In [1]: import numpy as np

In [2]: import numpy.linalg as la

In [3]: np.set_printoptions(precision=3, suppress=True, linewidth=100)

In [4]: rnd = lambda a: np.round(a, 3) + 0

In [5]: E = np.load("data.npy")

In [6]: E
Out[6]: 
array([[ 0, -3, -2, -5, -1,  4,  2,  0,  2],
       [ 3,  0, -1, -5, -1,  4, -2,  5,  5],
       [ 2,  1,  0,  4,  0,  3, -1, -4, -2],
       [ 5,  5, -4,  0,  2,  1,  0, -1,  3],
       [ 1,  1,  0, -2,  0, -3,  5,  5, -3],
       [-4, -4, -3, -1,  3,  0,  5,  6,  1],
       [-2,  2,  1,  0, -5, -5,  0,  1,  2],
       [ 0, -5,  4,  1, -5, -6, -1,  0,  5],
       [-2, -5,  2, -3,  3, -1, -2, -5,  0]])

In [7]: # antisymmetric, zero diagonal

In [8]: f = np.array([6, 7, 7])

In [9]: np.array([np.convolve(row, f, "same") for row in E])
Out[9]: 
array([[-18, -33, -65, -55, -18,  33,  42,  26,  14],
       [ 21,  15, -37, -48, -18,   9,  44,  51,  70],
       [ 20,  21,  31,  28,  46,  15, -10, -47, -42],
       [ 65,  46,   7, -16,  20,  21,   1,  11,  14],
       [ 13,  14,  -5, -14, -32,   9,  44,  52,  14],
       [-52, -74, -55, -10,  14,  51,  71,  83,  49],
       [ -2,   6,  21, -23, -65, -70, -29,  19,  21],
       [-30, -11,  -1,   5, -64, -83, -49,  23,  35],
       [-44, -37, -39,  11,  -6,   2, -51, -49, -35]])

In [10]: np.polyval(f, E[7])
Out[10]: array([  7, 122, 131,  20, 122, 181,   6,   7, 192])

In [11]: Uu, sig, vt = la.svd(E)

In [12]: np.argmax(sig[:-1] / (sig[1:] + 1e-6)) + 1
Out[12]: np.int64(8)

In [13]: M2 = Uu[:, :8] @ np.diag(sig[:8]) @ vt[:8]

In [14]: rnd(la.norm(E - M2, 2)), rnd(sig[8])
Out[14]: (np.float64(0.0), np.float64(0.0))

In [15]: rnd(np.abs(E - M2).max())
Out[15]: np.float64(0.0)

In [16]: la.matrix_rank(E, rtol=0.05)
Out[16]: np.int64(8)

In [17]: rk = la.matrix_rank(E)

In [18]: rk
Out[18]: np.int64(8)

In [19]: ns = la.svd(E)[2][rk:].T

In [20]: rnd(E @ ns)
Out[20]: 
array([[0.],
       [0.],
       [0.],
       [0.],
       [0.],
       [0.],
       [0.],
       [0.],
       [0.]])

In [21]: [int(la.matrix_rank(E[:i])) for i in range(1, len(E) + 1)]
Out[21]: [1, 2, 3, 4, 5, 6, 7, 8, 8]

In [22]: rnd(ns[:, 0] / ns[np.abs(ns[:, 0]).round(6).argmax(), 0])
Out[22]: array([-0.243,  0.477,  1.   ,  0.03 ,  0.319,  0.364,  0.664, -0.145,  0.56 ])

In [23]: la.matrix_rank(E.T @ E), la.matrix_rank(E @ E.T)
Out[23]: (np.int64(8), np.int64(8))

In [24]: ns.shape
Out[24]: (9, 1)

In [25]: np.argsort(-la.norm(E, axis=0).round(6), kind="stable")[:3]
Out[25]: array([7, 5, 1])

In [26]: la.cond(E) > 100
Out[26]: np.True_

In [27]: Uu, sig, vt = la.svd(E)

In [28]: vecs = vt[:(sig > 1e-8).sum()]

In [29]: rng = np.random.default_rng(30653)

In [30]: x0 = E[1] + -1 * E[5] + rng.integers(2) * np.eye(9)[2]

In [31]: x0
Out[31]: array([ 7.,  4.,  3., -4., -4.,  4., -7., -1.,  4.])

In [32]: np.allclose(vecs.T @ vecs @ x0, x0)
Out[32]: False

In [33]: la.matrix_rank(np.vstack([E, x0]))
Out[33]: np.int64(9)

In [34]: data = np.load("out15.npy")

In [35]: data
Out[35]: 
array([[-1.3  , -0.567, -0.5  ,  0.   , -1.3  , -1.6  , -0.5  ],
       [ 0.8  , -2.759, -2.   , -0.8  ,  0.7  , -0.1  , -1.3  ],
       [-0.7  ,  1.425, -0.9  ,  0.3  ,  0.4  ,  0.9  ,  0.8  ],
       [-0.8  , -4.316,  0.9  , -1.1  ,  1.1  , -1.1  , -0.7  ],
       [ 1.3  , -3.332, -1.1  , -0.9  ,  0.   ,  0.9  , -0.2  ],
       [-0.3  , -8.107,  0.2  , -2.1  , -1.6  ,  0.3  , -1.7  ],
       [ 0.5  ,  3.502, -0.1  ,  0.8  ,  0.7  ,  1.3  ,  0.7  ],
       [-0.1  , -8.496, -0.6  , -2.1  , -0.2  , -0.5  , -0.5  ],
       [-0.2  , -2.002, -0.6  , -0.5  , -0.3  , -0.4  ,  0.2  ],
       [ 1.4  , -0.395,  0.4  , -0.1  ,  1.3  ,  0.4  ,  0.9  ],
       [ 1.7  , -2.006,  0.5  , -0.5  ,  1.6  ,  1.1  , -1.   ],
       [-0.6  ,  3.846,  2.3  ,  1.1  ,  3.   ,  0.5  , -1.1  ],
       [-0.3  ,  1.736,  0.2  ,  0.4  ,  0.6  ,  0.4  ,  0.   ],
       [ 0.6  ,  2.214,  0.8  ,  0.5  , -2.5  ,  0.7  ,  0.1  ],
       [-0.2  , -0.187,  0.6  ,  0.   ,  0.2  ,  0.5  ,  2.7  ],
       [-0.6  ,  0.313,  1.7  ,  0.   ,  0.6  ,  0.5  ,  2.2  ],
       [ 0.   ,  5.356,  1.7  ,  1.3  , -0.6  , -0.5  , -1.6  ],
       [ 0.7  , -1.25 , -0.2  , -0.3  ,  0.3  ,  0.1  ,  0.6  ],
       [-0.4  ,  2.786, -0.8  ,  0.6  , -0.5  ,  0.5  , -0.5  ],
       [ 1.9  , -0.392, -0.5  , -0.1  ,  0.3  , -0.5  , -0.8  ],
       [ 0.8  , -0.026, -0.8  ,  0.1  , -0.6  ,  2.   , -0.2  ],
       [-1.6  ,  3.093, -0.8  ,  0.8  , -1.1  ,  1.1  , -0.3  ],
       [-0.3  ,  5.281, -0.3  ,  1.3  , -0.4  ,  1.5  ,  1.2  ],
       [-0.3  , -0.227, -2.   ,  0.   ,  0.8  , -0.3  ,  0.9  ],
       [-0.3  , -5.19 ,  0.3  , -1.3  ,  0.4  ,  1.5  , -0.9  ],
       [-0.3  ,  0.501,  1.   ,  0.1  ,  0.8  , -2.2  ,  1.2  ],
       [ 0.   ,  4.672,  0.2  ,  1.2  , -0.2  , -1.4  ,  0.3  ],
       [ 0.1  , -2.358, -1.7  , -0.6  ,  0.3  ,  2.8  , -0.6  ],
       [-0.9  ,  0.246,  0.4  ,  0.1  , -1.5  , -0.4  ,  0.9  ],
       [ 0.5  , -0.473,  0.2  , -0.1  ,  0.5  , -0.3  ,  0.   ],
       [ 1.2  ,  1.262,  1.1  ,  0.4  ,  0.6  , -1.1  ,  1.8  ],
       [ 0.8  , -3.867,  0.5  , -1.1  ,  0.4  ,  0.9  ,  1.   ],
       [-0.4  , -0.358, -0.4  , -0.1  ,  0.3  , -1.6  , -0.1  ],
       [ 0.6  , -2.309, -0.5  , -0.6  , -0.7  , -0.1  ,  0.1  ],
       [ 1.2  ,  3.992,  0.3  ,  0.9  ,  0.8  ,  0.2  ,  1.5  ],
       [-0.3  , -0.621,  1.9  , -0.2  , -0.2  ,  1.9  ,  1.   ],
       [ 0.4  , -0.145,  0.2  , -0.1  ,  0.   , -0.8  , -0.8  ],
       [-0.6  ,  2.543,  0.5  ,  0.6  ,  0.3  , -0.4  , -1.6  ],
       [ 0.7  , -1.652,  1.5  , -0.3  ,  1.6  ,  0.2  ,  1.6  ],
       [ 0.6  ,  4.406, -0.4  ,  1.2  ,  0.1  , -1.1  , -0.4  ],
       [ 1.1  , -2.592,  0.5  , -0.7  ,  0.   ,  0.4  , -1.4  ],
       [-0.3  , -0.655,  1.9  , -0.1  , -1.6  ,  0.9  , -1.   ],
       [-0.6  , -6.746,  0.   , -1.7  , -0.4  ,  0.3  ,  0.4  ],
       [-0.4  , -4.274, -1.4  , -1.   , -0.1  , -0.1  , -1.1  ],
       [ 0.6  ,  3.591, -1.1  ,  0.8  ,  0.5  , -0.9  , -0.7  ],
       [-0.8  ,  1.966, -0.9  ,  0.4  ,  0.3  , -1.1  ,  0.9  ],
       [ 0.7  ,  5.127,  0.   ,  1.3  , -0.4  ,  1.   , -1.2  ]])

In [36]: # column 1 dominates

In [37]: M2 = np.array([[2, 3, 3],
    ...:     [2, 3, 1],
    ...:     [1, 2, 0],
    ...:     [2, 1, 1],
    ...:     [3, 2, 1],
    ...:     [3, 0, 3],
    ...:     [0, 2, 2],
    ...:     [3, 2, 2],
    ...:     [3, 1, 2]])

In [38]: np.vstack([E, M2.T]).shape
Out[38]: (12, 9)

In [39]: np.einsum("ik,kj->ji", E, M2)
Out[39]: 
array([[ -3,  34,   5,  31,  -3,   9, -20, -22, -27],
       [-14,  11,   1,  27,  21,  -2,  -4, -13, -28],
       [ 11,  31,   6,  29,   7,  10, -18, -19, -28]])

In [40]: np.einsum("ij->j", E)
Out[40]: array([  3,  -8,  -3, -11,  -4,  -3,   6,   7,  13])

In [41]: la.matrix_rank(E @ M2)
Out[41]: np.int64(3)

In [42]: F = np.load("case1.npy")

In [43]: F
Out[43]: 
array([[ 2.,  4.,  2.,  2.,  4.,  0.,  2.,  4.,  4.],
       [ 4.,  2.,  2.,  2.,  4.,  0.,  2.,  4.,  4.],
       [ 2.,  2., -1.,  1.,  2.,  0.,  1.,  2.,  2.],
       [ 2.,  2.,  1., -1.,  2.,  0.,  1.,  2.,  2.],
       [ 4.,  4.,  2.,  2.,  2.,  0.,  2.,  4.,  4.],
       [ 0.,  0.,  0.,  0.,  0., -2.,  0.,  0.,  0.],
       [ 2.,  2.,  1.,  1.,  2.,  0., -1.,  2.,  2.],
       [ 4.,  4.,  2.,  2.,  4.,  0.,  2.,  2.,  4.],
       [ 4.,  4.,  2.,  2.,  4.,  0.,  2.,  4.,  2.]])

In [44]: # splits into 2 blocks

In [45]: la.cond(F) > 100
Out[45]: np.False_

In [46]: round(np.log10(la.cond(F)))
Out[46]: 1

In [47]: z = rng.permutation(9)

In [48]: z
Out[48]: array([6, 2, 1, 7, 4, 3, 5, 8, 0])

In [49]: M2 = F[z][:, z]

In [50]: np.allclose(M2, F)
Out[50]: False

In [51]: np.trace(M2)
Out[51]: np.float64(5.0)

In [52]: def softmax(z):
    ...:     e = np.exp(z - z.max(axis=-1, keepdims=True))
    ...:     return e / e.sum(axis=-1, keepdims=True)
    ...: 

In [53]: rnd(softmax(10 * F[2]))
Out[53]: array([0.2, 0.2, 0. , 0. , 0.2, 0. , 0. , 0.2, 0.2])

In [54]: rnd(softmax(F[2] + 2))
Out[54]: array([0.169, 0.169, 0.008, 0.062, 0.169, 0.023, 0.062, 0.169, 0.169])

In [55]: scores = F @ F.T / np.sqrt(9)

In [56]: rnd(softmax(scores))
Out[56]: 
array([[0.487, 0.128, 0.   , 0.   , 0.128, 0.   , 0.   , 0.128, 0.128],
       [0.128, 0.487, 0.   , 0.   , 0.128, 0.   , 0.   , 0.128, 0.128],
       [0.2  , 0.2  , 0.001, 0.   , 0.2  , 0.   , 0.   , 0.2  , 0.2  ],
       [0.2  , 0.2  , 0.   , 0.001, 0.2  , 0.   , 0.   , 0.2  , 0.2  ],
       [0.128, 0.128, 0.   , 0.   , 0.487, 0.   , 0.   , 0.128, 0.128],
       [0.085, 0.085, 0.085, 0.085, 0.085, 0.322, 0.085, 0.085, 0.085],
       [0.2  , 0.2  , 0.   , 0.   , 0.2  , 0.   , 0.001, 0.2  , 0.2  ],
       [0.128, 0.128, 0.   , 0.   , 0.128, 0.   , 0.   , 0.487, 0.128],
       [0.128, 0.128, 0.   , 0.   , 0.128, 0.   , 0.   , 0.128, 0.487]])

In [57]: rnd(softmax(scores)[2] @ F)
Out[57]: array([3.597, 3.597, 1.995, 1.997, 3.597, 0.   , 1.997, 3.597, 3.597])

In [58]: Q, vecs = la.qr(F[:, :7])[0], la.qr(F[:, 7:])[0]

In [59]: sig = la.svd(Q.T @ vecs, compute_uv=False)

In [60]: rnd(sig)
Out[60]: array([0.98, 0.  ])

In [61]: (sig > 0.9).sum()
Out[61]: np.int64(1)
